% python3 -q
>>> import numpy as np
>>> import numpy.linalg as la
>>> np.set_printoptions(precision=2, suppress=True, linewidth=120)
>>> tidy = lambda a: np.round(a, 2) + 0
>>> feats = np.load("test10.npy")
>>> print(feats)
[[-2.54  1.2   1.94  0.11  4.09 -2.49]
 [-2.6   5.   -3.34  4.55 -0.86 -3.24]
 [-3.19  4.81 -3.08  2.85  1.3  -4.68]
 [ 2.52 -2.7   0.25 -1.81 -2.3   2.43]
 [ 0.19  0.41 -0.81  0.05  0.93  0.  ]
 [-1.8   0.36  0.96 -0.37  5.19 -1.52]
 [-1.7   1.64 -0.81  1.61  0.8  -1.35]
 [ 0.69 -0.92  1.   -0.05 -0.54  1.3 ]
 [ 0.65 -0.3   1.48 -0.29  0.03  0.35]
 [ 0.35  0.61 -1.36 -0.23 -2.4  -0.3 ]
 [ 1.46 -3.33  2.65 -2.01  2.16  2.39]
 [ 0.57  0.65 -0.84  1.04 -2.74  0.6 ]
 [ 0.33 -2.21  1.71 -1.17  1.83  1.6 ]
 [ 0.75  0.06 -1.11 -1.55 -0.73 -0.65]
 [-1.62  1.6   0.23  2.16  0.27 -1.19]
 [-1.62  1.68  1.43  1.98 -0.61 -0.86]
 [ 1.81 -1.62  0.24 -2.7  -0.25  0.55]
 [ 0.65 -0.32 -0.18 -0.26 -0.76  0.88]
 [-1.27 -0.41  1.49  0.78  1.07  0.24]
 [-0.37 -0.18  0.18  0.32  0.32  0.48]
 [-2.71  4.33 -2.12  2.07  0.34 -4.08]
 [ 2.4  -2.69  1.01 -0.96 -0.91  2.73]
 [-2.43  2.4  -0.67  2.16  2.37 -2.01]
 [-1.01  1.26 -0.1   1.29 -0.02 -1.19]
 [-0.49 -0.54  0.66 -0.01 -0.05  0.86]]
>>> lab = feats[:, 5] > np.median(feats[:, 5])
>>> u = feats[lab].mean(axis=0) - feats[~lab].mean(axis=0)
>>> print(lab.astype(int))
[0 0 0 1 0 0 0 1 1 0 1 1 1 0 0 0 1 1 1 1 0 1 0 0 1]
>>> print(((feats - feats.mean(axis=0)) @ u > 0).astype(int))
[0 0 0 1 1 0 0 1 1 1 1 1 1 1 0 0 1 1 1 1 0 1 0 0 1]
>>> Xc = (feats - feats.mean(axis=0)) / feats.std(axis=0)
>>> print(tidy(Xc.std(axis=0)))
[1. 1. 1. 1. 1. 1.]
>>> c = la.lstsq(np.delete(Xc, 3, axis=1), Xc[:, 3])[0]
>>> print(np.abs(c).argmax())
1
>>> print(tidy(1 - np.var(Xc[:, 3] - np.delete(Xc, 3, axis=1) @ c)))
0.96
>>> print(tidy(c))
[-0.54  1.81  0.06  0.02  1.42]
>>> proj = feats @ la.solve(feats.T @ feats, feats.T)
>>> print(tidy(la.eigvalsh(proj)))
[0. 0. 0. 0. 0. 0. 0. 0. 0. 0. 0. 0. 0. 0. 0. 0. 0. 0. 0. 1. 1. 1. 1. 1. 1.]
>>> print(np.allclose(proj @ proj, proj))
True
>>> M = np.array([[0.62, 0.0, 0.38], [0.5, 0.33, 0.17], [0.27, 0.18, 0.55]])
>>> # rows sum to 1
>>> ang = np.radians(135)
>>> R = np.eye(3)
>>> R[2, 2] = R[1, 1] = np.cos(ang)
>>> R[2, 1], R[1, 2] = -np.sin(ang), np.sin(ang)
>>> print(tidy(R))
[[ 1.    0.    0.  ]
 [ 0.   -0.71  0.71]
 [ 0.   -0.71 -0.71]]
>>> B = M @ R.T
>>> print(tidy(np.abs(B - M).max(axis=0)))
[0.   0.44 1.07]
>>> print(np.allclose(M @ M.T, B @ B.T))
True
>>> print(tidy(B))
[[ 0.62  0.27 -0.27]
 [ 0.5  -0.11 -0.35]
 [ 0.27  0.26 -0.52]]
>>> print(tidy(la.svd(M, compute_uv=False)), tidy(la.svd(B, compute_uv=False)))
[1.07 0.33 0.26] [1.07 0.33 0.26]
>>> print(tidy(la.det(R)), tidy(np.trace(R)))
1.0 -0.41
>>> print(tidy(la.matrix_power(M, 100)))
[[0.46 0.12 0.43]
 [0.46 0.12 0.43]
 [0.46 0.12 0.43]]
>>> pr = np.eye(3)[1]
>>> for _ in range(4):
...     pr = pr @ M
...     print(pr.round(2))
... 
[0.5  0.33 0.17]
[0.52 0.14 0.34]
[0.48 0.11 0.41]
[0.46 0.11 0.43]
>>> data = np.array([[204, 140, -33, 74, 12, 54, -25],
...     [140, 301, -100, 83, 76, 47, 42],
...     [-33, -100, 189, -84, -50, -60, 49],
...     [74, 83, -84, 83, 72, 59, 14],
...     [12, 76, -50, 72, 213, -47, 20],
...     [54, 47, -60, 59, -47, 199, 122],
...     [-25, 42, 49, 14, 20, 122, 201]])
>>> # symmetric
>>> evals, V = la.eigh(data)
>>> vec = np.array([-1, -2, 0, 0, -2, -1, -1])
>>> print(np.abs(data).sum(axis=1).max(), tidy(np.abs(evals).max()))
789 546.45
>>> print(vec @ data @ vec)
4426
>>> print(la.matrix_rank(data, rtol=0.1))
5
>>> print(tidy(la.norm(data)))
704.98
>>> print(np.diff(data, axis=0))
[[ -64  161  -67    9   64   -7   67]
 [-173 -401  289 -167 -126 -107    7]
 [ 107  183 -273  167  122  119  -35]
 [ -62   -7   34  -11  141 -106    6]
 [  42  -29  -10  -13 -260  246  102]
 [ -79   -5  109  -45   67  -77   79]]
>>> print(tidy(data.mean(axis=0)))
[ 60.86  84.14 -12.71  43.    42.29  53.43  60.43]
>>> print(data.shape)
(7, 7)
>>> print(data.sum(axis=1))
[426 589 -89 301 296 374 423]
>>> print(np.unravel_index(np.abs(data).argmax(), data.shape))
(np.int64(1), np.int64(1))
